>>> import numpy as np
>>> from numpy import linalg as LA
>>> np.set_printoptions(precision=3, suppress=True, linewidth=120, legacy="1.25")
>>> rd = lambda a: np.round(a, 3) + 0
>>> arr = np.array([[3, 4, 1], [4, 3, 4], [1, 4, 3]])
>>> rd(LA.eigvalsh(arr).min())
-2.179
>>> np.all(LA.eigvalsh(arr) > 0)
False
>>> rng = np.random.default_rng(42)
>>> Y = arr + rng.integers(-2, 3, (3, 1)) @ rng.integers(-2, 3, (1, 3))
>>> Y
array([[ 3,  4, -3],
       [ 4,  3,  6],
       [ 1,  4,  5]])
>>> rd(LA.svd(Y - arr, compute_uv=False))
array([4.899, 0.   , 0.   ])
>>> print(LA.matrix_rank(Y - arr, tol=1e-8))
1
>>> x0 = np.array([2, 3, -3])
>>> target = Y @ x0
>>> target
array([27, -1, -1])
>>> print(rd(LA.solve(Y, Y[:, 1])))
[0. 1. 0.]
>>> print(rd(LA.solve(Y, target + Y[:, 2])))
[ 2.  3. -2.]
>>> rd(LA.solve(Y, target))
array([ 2.,  3., -3.])
>>> u = np.array([-3, 4, 4])
>>> np.array([np.convolve(row, u, "same") for row in arr])
array([[ 0, 25, 20],
       [ 7, 16, 28],
       [-8, 11, 28]])
>>> print(np.polyval(u, arr[2]))
[  5 -28 -11]
>>> A = np.triu(rng.random((3, 3)) < 0.8, 1).astype(int)
>>> A = A + A.T
>>> A
array([[0, 1, 0],
       [1, 0, 1],
       [0, 1, 0]])
>>> x0 = np.array([1, 2, 1])
>>> target = arr @ x0
>>> c, lr = np.zeros(3), 1 / LA.norm(arr, 2) ** 2
>>> for i in range(150):
...     c -= lr * arr.T @ (arr @ c - target)
...     if i % 50 == 0: print(i, round(LA.norm(arr @ c - target), 3))
... 
0 1.07
50 0.059
100 0.003
>>> rd(LA.cond(arr))
4.589
>>> U, sig, vt = LA.svd(A)
>>> rd(sig)
array([1.414, 1.414, 0.   ])
>>> np.argmax(sig[:-1] / (sig[1:] + 1e-6)) + 1
2
>>> Y = U[:, :2] @ np.diag(sig[:2]) @ vt[:2]
>>> LA.matrix_rank(Y)
2
>>> LA.matrix_rank(A, rtol=0.05)
2
>>> r = LA.matrix_rank(A)
>>> print(r)
2
>>> ns = LA.svd(A)[2][r:].T
>>> [int(LA.matrix_rank(A[:, :j + 1])) for j in range(3)]
[1, 2, 2]
>>> ns.shape
(3, 1)
>>> np.allclose(A @ ns, 0)
True
>>> print(A @ ns)
[[0.]
 [0.]
 [0.]]
>>> print(rd(ns @ ns.T))
[[ 0.5  0.  -0.5]
 [ 0.   0.   0. ]
 [-0.5  0.   0.5]]
>>> [int(LA.matrix_rank(np.delete(A, i, axis=0))) for i in range(3)]
[2, 1, 2]
>>> print([int(LA.matrix_rank(A[:i])) for i in range(1, len(A) + 1)])
[1, 2, 2]
>>> ev, V = LA.eigh(A)
>>> rd(V.T @ A @ V)
array([[-1.414,  0.   ,  0.   ],
       [ 0.   ,  0.   ,  0.   ],
       [ 0.   ,  0.   ,  1.414]])
>>> (ev > 1e-8).sum(), (ev < -1e-8).sum()
(1, 1)
>>> print(rd(V @ np.diag(ev) @ V.T))
[[0. 1. 0.]
 [1. 0. 1.]
 [0. 1. 0.]]
>>> rd(ev)
array([-1.414,  0.   ,  1.414])
>>> rd(LA.eigvalsh(A @ A))
array([0., 2., 2.])
>>> np.abs(V[:, -1]).round(6).argmax()
1
>>> m1 = np.load("arr.npy")
>>> m1
array([[ 6.883,  9.37 ,  5.989,  9.77 , -8.272],
       [-3.064,  5.747, -2.225,  2.909, -7.055],
       [ 5.481, -5.955, -6.129,  1.315, -3.161],
       [ 3.126, -5.868,  1.774, -3.175,  6.293],
       [ 1.018, -3.069, -7.869,  0.519, -6.185],
       [-3.605, -0.093, -5.619, -0.8  , -3.959]])
>>> U, sig, vt = LA.svd(m1)
>>> np.argmax(sig[:-1] / (sig[1:] + 1e-6)) + 1
4
>>> rd(sig)
array([20.859, 15.994, 11.525,  0.659,  0.018])
>>> Y = U[:, :4] @ np.diag(sig[:4]) @ vt[:4]
>>> print(rd(np.abs(m1 - Y).max()))
0.008
>>> rd(LA.norm(m1 - Y, 2)), rd(sig[4])
(0.018, 0.018)
>>> print(LA.matrix_rank(m1, rtol=0.05))
3
>>> rd(LA.norm(m1 - Y) / LA.norm(m1))
0.001
>>> print(LA.matrix_rank(Y))
4
>>> np.abs(m1).max()
9.77
>>> rd(m1.sum(axis=1))
array([ 23.74 ,  -3.688,  -8.449,   2.15 , -15.586, -14.076])
>>> LA.matrix_rank(m1)
5
>>> LA.matrix_rank(m1, rtol=0.1)
3
>>> np.argsort(-LA.norm(m1, axis=0).round(6), kind="stable")[:3]
array([4, 1, 2])
>>> print(rd(LA.norm(m1, 2) / LA.norm(m1)))
0.727
>>> print(LA.cond(m1) > 100)
True
>>> gram = m1.T @ m1
>>> rd(LA.eigvalsh(gram)[::-1])
array([435.078, 255.794, 132.831,   0.434,   0.   ])
>>> (m1 @ m1.T).shape
(6, 6)
>>> u = np.array([0, 3, 1, 3])
>>> M = 3 * np.eye(4) + np.outer(u, u)
>>> print(M)
[[ 3.  0.  0.  0.]
 [ 0. 12.  3.  9.]
 [ 0.  3.  4.  3.]
 [ 0.  9.  3. 12.]]
>>> ev, V = LA.eig(M)
>>> rd(np.sort(LA.eigvals(LA.inv(M))))
array([0.045, 0.333, 0.333, 0.333])
>>> mat = rng.normal(size=(24, 4)) + 20 * np.array([0, 0, 3, 2])
>>> rd(mat)
array([[ 0.066,  1.127, 60.468, 39.141],
       [ 0.369, -0.959, 60.878, 39.95 ],
       [-0.185, -0.681, 61.223, 39.845],
       [-0.428, -0.352, 60.532, 40.365],
       [ 0.413,  0.431, 62.142, 39.594],
       [-0.512, -0.814, 60.616, 41.129],
       [-0.114, -0.84 , 59.176, 40.651],
       [ 0.743,  0.543, 59.334, 40.232],
       [ 0.117,  0.219, 60.871, 40.224],
       [ 0.679,  0.068, 60.289, 40.631],
       [-1.457, -0.32 , 59.53 , 39.361],
       [-0.275,  1.495, 59.134, 40.968],
       [-1.683, -0.335, 60.163, 40.586],
       [ 0.711,  0.793, 59.651, 39.538],
       [ 0.858, -0.191, 58.724, 38.867],
       [-0.919,  0.497, 60.142, 40.69 ],
       [-0.427,  0.159, 60.626, 39.691],
       [ 0.457, -0.662, 59.637, 39.618],
       [-1.196,  0.487, 59.531, 40.012],
       [ 0.481,  0.447, 60.665, 39.902],
       [-0.423, -0.08 , 58.313, 38.553],
       [-1.323, -0.997, 60.4  , 39.095],
       [-0.378,  1.299, 59.644, 40.738],
       [-0.934, -0.205, 59.05 , 39.661]])
>>> Y = np.c_[mat[:, :3] @ np.array([[1, 0, 3], [1, 0, 2], [0, 2, 2]]), np.array([8, 2, 1, 4, 0, 3, -5, -9, 4, -4, 6, -6, -6, 8, 1, -2, 7, -8, 5, 9, -1, -9, 0, 6])]
>>> rd(Y)
array([[  1.193, 120.935, 123.388,   8.   ],
       [ -0.59 , 121.757, 120.945,   2.   ],
       [ -0.866, 122.445, 120.529,   1.   ],
       [ -0.78 , 121.065, 119.075,   4.   ],
       [  0.844, 124.283, 126.383,   0.   ],
       [ -1.326, 121.232, 118.068,   3.   ],
       [ -0.954, 118.351, 116.329,  -5.   ],
       [  1.286, 118.669, 121.985,  -9.   ],
       [  0.335, 121.743, 122.53 ,   4.   ],
       [  0.746, 120.578, 122.75 ,  -4.   ],
       [ -1.777, 119.059, 114.048,   6.   ],
       [  1.22 , 118.268, 120.433,  -6.   ],
       [ -2.018, 120.326, 114.607,  -6.   ],
       [  1.505, 119.303, 123.023,   8.   ],
       [  0.667, 117.449, 119.64 ,   1.   ],
       [ -0.422, 120.285, 118.521,  -2.   ],
       [ -0.269, 121.251, 120.287,   7.   ],
       [ -0.205, 119.274, 119.32 ,  -8.   ],
       [ -0.709, 119.061, 116.448,   5.   ],
       [  0.927, 121.331, 123.666,   9.   ],
       [ -0.503, 116.625, 115.196,  -1.   ],
       [ -2.32 , 120.8  , 114.837,  -9.   ],
       [  0.921, 119.287, 120.751,   0.   ],
       [ -1.139, 118.1  , 114.888,   6.   ]])
>>> print(rd(LA.lstsq(mat, Y[:, 0])[0]))
[1. 1. 0. 0.]
>>> cen = mat - mat.mean(axis=0)
>>> V = LA.svd(cen)[2][:1]
>>> Y = cen - cen @ V.T @ V
>>> rd((cen @ V.T).std(axis=0))
array([0.882])
>>> rd(np.diag(V.T @ V))
array([0.015, 0.019, 0.909, 0.058])
>>> cen = (mat - mat.mean(axis=0)) / mat.std(axis=0)
>>> np.argwhere(np.abs(cen) > 2)
array([[ 4,  2],
       [11,  1],
       [12,  0],
       [20,  2],
       [20,  3]])
>>> rd(cen.std(axis=0))
array([1., 1., 1., 1.])
>>> c = LA.lstsq(np.delete(cen, 3, axis=1), cen[:, 3])[0]
>>> np.abs(c).argmax()
2
>>> print(rd(c))
[-0.151  0.191  0.209]
>>> print(rd(1 - np.var(cen[:, 3] - np.delete(cen, 3, axis=1) @ c)))
0.077
>>> rd(np.abs(LA.svd(mat)[2][-1]))
array([0.465, 0.598, 0.36 , 0.545])
>>> [round(float(x), 3) for x in LA.svd(mat, compute_uv=False)[:3]]
[353.314, 3.814, 3.615]
>>> LA.cond(mat) > 100
True
>>> rd(LA.norm(mat, 2) / LA.norm(mat))
1.0
>>> Q, _ = LA.qr(np.array([[0.6, -1.4],
...     [1.0, 0.9],
...     [1.0, 0.5],
...     [-0.5, 0.4],
...     [-0.5, -0.9],
...     [-0.5, 0.2],
...     [0.7, -1.2]]))
>>> J = Q @ Q.T
>>> rd(J)
array([[ 0.448, -0.069,  0.031, -0.18 ,  0.148, -0.129,  0.413],
       [-0.069,  0.438,  0.37 , -0.073, -0.296, -0.108, -0.007],
       [ 0.031,  0.37 ,  0.33 , -0.101, -0.229, -0.121,  0.079],
       [-0.18 , -0.073, -0.101,  0.096,  0.005,  0.082, -0.179],
       [ 0.148, -0.296, -0.229,  0.005,  0.224,  0.039,  0.1  ],
       [-0.129, -0.108, -0.121,  0.082,  0.039,  0.076, -0.136],
       [ 0.413, -0.007,  0.079, -0.179,  0.1  , -0.136,  0.389]])
>>> Y = np.array([[0, 2, 1],
...     [2, 0, 0],
...     [0, 1, 1],
...     [0, 2, 1],
...     [1, 2, 0],
...     [1, 1, 0],
...     [2, 1, 0]])
>>> LA.matrix_rank(np.vstack([J, Y.T]))
5
>>> rd(np.einsum("ij,ij->i", J, J))
array([0.448, 0.438, 0.33 , 0.096, 0.224, 0.076, 0.389])
>>> rd(np.einsum("ij->j", J))
array([ 0.662,  0.254,  0.359, -0.35 , -0.009, -0.298,  0.658])
>>> data = np.array([[0.0, 0.0, 0.0, -2.0, 1.0],
...     [0.0, 0.0, 0.0, -1.0, 0.0],
...     [0.0, 0.0, 0.0, 0.0, -1.0],
...     [-2.0, -1.0, 0.0, 0.0, 0.0],
...     [1.0, 0.0, -1.0, 0.0, 0.0]])
>>> data
array([[ 0.,  0.,  0., -2.,  1.],
       [ 0.,  0.,  0., -1.,  0.],
       [ 0.,  0.,  0.,  0., -1.],
       [-2., -1.,  0.,  0.,  0.],
       [ 1.,  0., -1.,  0.,  0.]])
>>> [round(float(LA.det(data[:i, :i])), 2) + 0 for i in range(1, 6)]
[0.0, 0.0, 0.0, 0.0, 0.0]
>>> print(np.all(LA.eigvalsh(data) > 0))
False
>>> ev, V = LA.eigh(data)
>>> x0 = np.array([-4, -6, -9, -2, -3])
>>> (np.sign(V[:, -1].round(6)) == np.sign(V[0, -1].round(6))).astype(int)
array([1, 1, 0, 0, 1])
>>> np.abs(data).sum(axis=1).max(), rd(np.abs(ev).max())
(3.0, 2.449)
>>> print(x0 @ data @ x0)
-86.0
>>> rd(x0 @ data @ x0 / (x0 @ x0)), rd(ev[0]), rd(ev[-1])
(-0.589, -2.449, 2.449)
>>> rd(J @ LA.pinv(J) @ J)
array([[ 0.448, -0.069,  0.031, -0.18 ,  0.148, -0.129,  0.413],
       [-0.069,  0.438,  0.37 , -0.073, -0.296, -0.108, -0.007],
       [ 0.031,  0.37 ,  0.33 , -0.101, -0.229, -0.121,  0.079],
       [-0.18 , -0.073, -0.101,  0.096,  0.005,  0.082, -0.179],
       [ 0.148, -0.296, -0.229,  0.005,  0.224,  0.039,  0.1  ],
       [-0.129, -0.108, -0.121,  0.082,  0.039,  0.076, -0.136],
       [ 0.413, -0.007,  0.079, -0.179,  0.1  , -0.136,  0.389]])
>>> np.abs(np.diag(LA.qr(J)[1])) > 1e-9
array([ True,  True, False, False, False, False, False])
>>> np.allclose(J[:-1].T @ LA.lstsq(J[:-1].T, J[-1])[0], J[-1])
True
>>> print(LA.lstsq(J[:-1].T, J[-1])[2])
2
>>> np.unique(J.round(6), axis=0).shape
(7, 7)
>>> Y = np.array([[1, 0], [1, 0]])
>>> W0 = np.kron(np.eye(2, dtype=int), Y)
>>> W0
array([[1, 0, 0, 0],
       [1, 0, 0, 0],
       [0, 0, 1, 0],
       [0, 0, 1, 0]])
>>> U, sig, vt = LA.svd(W0)
>>> V = vt[:(sig > 1e-8).sum()]
>>> x0 = W0[1] + -3 * W0[0] + rng.integers(2) * np.eye(4)[3]
>>> x0
array([-2.,  0.,  0.,  0.])
>>> LA.matrix_rank(np.vstack([W0, x0]))
2
>>> print(rd(LA.norm(x0 - V.T @ V @ x0)))
0.0
>>> (W0 != 0).astype(int)
array([[1, 0, 0, 0],
       [1, 0, 0, 0],
       [0, 0, 1, 0],
       [0, 0, 1, 0]])
